$ python -q
>>> import numpy as np
>>> np.set_printoptions(suppress=True, linewidth=120)
>>> rnd = lambda a: np.round(a, 2) + 0
>>> arr = np.load("layer17.npy")
>>> arr
array([[ 0.1 ,  0.4 , -1.1 ,  2.2 , -0.2 , -0.7 ,  1.4 , -0.3 ,  0.5 ,  0.5 ,  0.8 ],
       [-0.7 , -0.1 , -0.1 , -1.1 ,  0.5 ,  1.4 ,  1.7 ,  1.3 ,  1.1 , -1.5 , -0.6 ],
       [ 0.5 ,  0.  ,  1.  ,  0.4 , -0.4 ,  0.8 ,  1.2 , -1.2 , -0.5 ,  0.5 , -0.7 ],
       [ 0.4 ,  1.9 ,  0.  , -0.1 , -1.  ,  1.2 ,  2.2 ,  0.4 ,  0.1 , -0.8 ,  3.2 ],
       [ 0.  , -0.6 , -0.7 ,  0.6 ,  0.2 , -1.6 ,  2.  ,  1.  ,  0.  , -0.2 ,  0.1 ],
       [ 1.3 , -1.1 ,  0.2 ,  1.1 ,  1.5 , -0.1 , -1.6 , -1.2 ,  0.3 ,  0.4 ,  0.5 ],
       [-0.3 , -0.1 ,  0.3 ,  0.1 ,  0.2 ,  0.  ,  0.9 , -0.2 ,  1.3 , -1.3 , -1.2 ],
       [-0.2 , -1.1 , -0.3 ,  0.8 ,  0.4 , -1.4 , -2.4 , -0.9 , -1.  ,  3.1 , -0.6 ],
       [ 0.09, -0.58, -0.67,  0.51,  0.12, -1.56,  1.92,  0.89, -0.05, -0.17,  0.18],
       [ 0.1 , -0.9 ,  1.1 , -0.9 , -0.7 , -0.8 , -0.2 , -1.  ,  1.8 , -1.  , -0.1 ]])
>>> A2 = arr / np.sqrt((arr ** 2).mean(axis=1, keepdims=True))
>>> rnd(A2[7])
array([-0.14, -0.78, -0.21,  0.57,  0.29, -1.  , -1.71, -0.64, -0.71,  2.21, -0.43])
>>> np.linalg.matrix_rank(arr - arr.mean(axis=1, keepdims=True))
np.int64(10)
>>> blk = np.stack([arr, 2 * arr, arr[::-1]])
>>> np.linalg.matrix_rank(blk)
array([10, 10, 10])
>>> rnd(np.linalg.norm(blk, axis=(1, 2)))
array([10.73, 21.46, 10.73])
>>> (blk @ arr.T).shape
(3, 10, 10)
>>> A2 = np.array([[2, -1],
...     [1, -1],
...     [3, -2],
...     [0, -2],
...     [-1, -1],
...     [-1, -2],
...     [-2, -2],
...     [0, -3],
...     [-2, 0],
...     [0, 2],
...     [0, 0]])
>>> np.vstack([arr, A2.T]).shape
(12, 11)
>>> A2 @ arr
Traceback (most recent call last):
  File "<python-input-14>", line 1, in <module>
    A2 @ arr
    ~~~^~~~~
ValueError: matmul: Input operand 1 has a mismatch in its core dimension 0, with gufunc signature (n?,k),(k,m?)->(n?,m?) (size 10 is different from 2)
>>> np.linalg.matrix_rank(arr @ A2)
np.int64(2)
>>> rnd(np.einsum("ij->j", arr))
array([ 1.29, -2.18, -0.27,  3.61,  0.62, -2.76,  7.12, -1.21,  3.55, -0.47,  1.58])
>>> np.linalg.matrix_rank(np.vstack([arr, A2.T]))
np.int64(11)
>>> rng = np.random.default_rng(506623)
>>> A2 = arr + rng.integers(-2, 3, (10, 9)) @ rng.integers(-2, 3, (9, 11))
>>> rnd(A2)
array([[  5.1 ,   8.4 ,   6.9 ,   2.2 ,  12.8 ,  -4.7 ,   7.4 ,   1.7 ,   2.5 ,  11.5 ,   5.8 ],
       [ -3.7 ,  13.9 ,   1.9 ,  -4.1 ,  11.5 ,   8.4 ,  -2.3 ,   2.3 ,  -6.9 ,   2.5 ,  -9.6 ],
       [ -3.5 ,  12.  ,  10.  ,  -9.6 ,   9.6 ,  -5.2 ,   4.2 ,   1.8 ,   7.5 ,  16.5 ,  -1.7 ],
       [  2.4 ,  -4.1 ,  -7.  ,   0.9 ,  -5.  ,  -6.8 ,  -6.8 ,   1.4 ,  -3.9 ,  -5.8 ,  -6.8 ],
       [ -4.  ,  -3.6 ,   2.3 ,  -0.4 ,  -4.8 ,  -7.6 ,   3.  ,   6.  ,   5.  ,  -6.2 ,   3.1 ],
       [  3.3 ,  -0.1 ,  -7.8 ,  -0.9 ,   0.5 ,   4.9 ,  -9.6 ,  -6.2 ,  -8.7 ,  -0.6 ,  -8.5 ],
       [  0.7 ,   8.9 ,   1.3 ,   0.1 ,  10.2 ,  -1.  ,   3.9 ,  -3.2 ,   0.3 ,   8.7 ,   0.8 ],
       [ -7.2 ,   5.9 ,   0.7 ,  -2.2 ,   4.4 ,  -8.4 ,   0.6 ,   0.1 ,   5.  ,   9.1 ,  -5.6 ],
       [  5.09,  -1.58,   6.33,   5.51,  -1.88,  -4.56,  16.92,   5.89,   4.95, -11.17,  12.18],
       [ -2.9 ,  -0.9 ,   0.1 ,  -4.9 ,  -3.7 ,   2.2 ,   2.8 ,  -5.  ,   5.8 ,   2.  ,   0.9 ]])
>>> np.linalg.matrix_rank(A2 - arr, tol=1e-8)
np.int64(9)
>>> rnd(np.linalg.svd(A2 - arr, compute_uv=False))
array([44.  , 36.16, 20.98, 14.77, 13.22,  8.07,  5.45,  3.01,  0.62,  0.  ])
>>> rnd(A2 - arr)
array([[  5.,   8.,   8.,   0.,  13.,  -4.,   6.,   2.,   2.,  11.,   5.],
       [ -3.,  14.,   2.,  -3.,  11.,   7.,  -4.,   1.,  -8.,   4.,  -9.],
       [ -4.,  12.,   9., -10.,  10.,  -6.,   3.,   3.,   8.,  16.,  -1.],
       [  2.,  -6.,  -7.,   1.,  -4.,  -8.,  -9.,   1.,  -4.,  -5., -10.],
       [ -4.,  -3.,   3.,  -1.,  -5.,  -6.,   1.,   5.,   5.,  -6.,   3.],
       [  2.,   1.,  -8.,  -2.,  -1.,   5.,  -8.,  -5.,  -9.,  -1.,  -9.],
       [  1.,   9.,   1.,   0.,  10.,  -1.,   3.,  -3.,  -1.,  10.,   2.],
       [ -7.,   7.,   1.,  -3.,   4.,  -7.,   3.,   1.,   6.,   6.,  -5.],
       [  5.,  -1.,   7.,   5.,  -2.,  -3.,  15.,   5.,   5., -11.,  12.],
       [ -3.,   0.,  -1.,  -4.,  -3.,   3.,   3.,  -4.,   4.,   3.,   1.]])
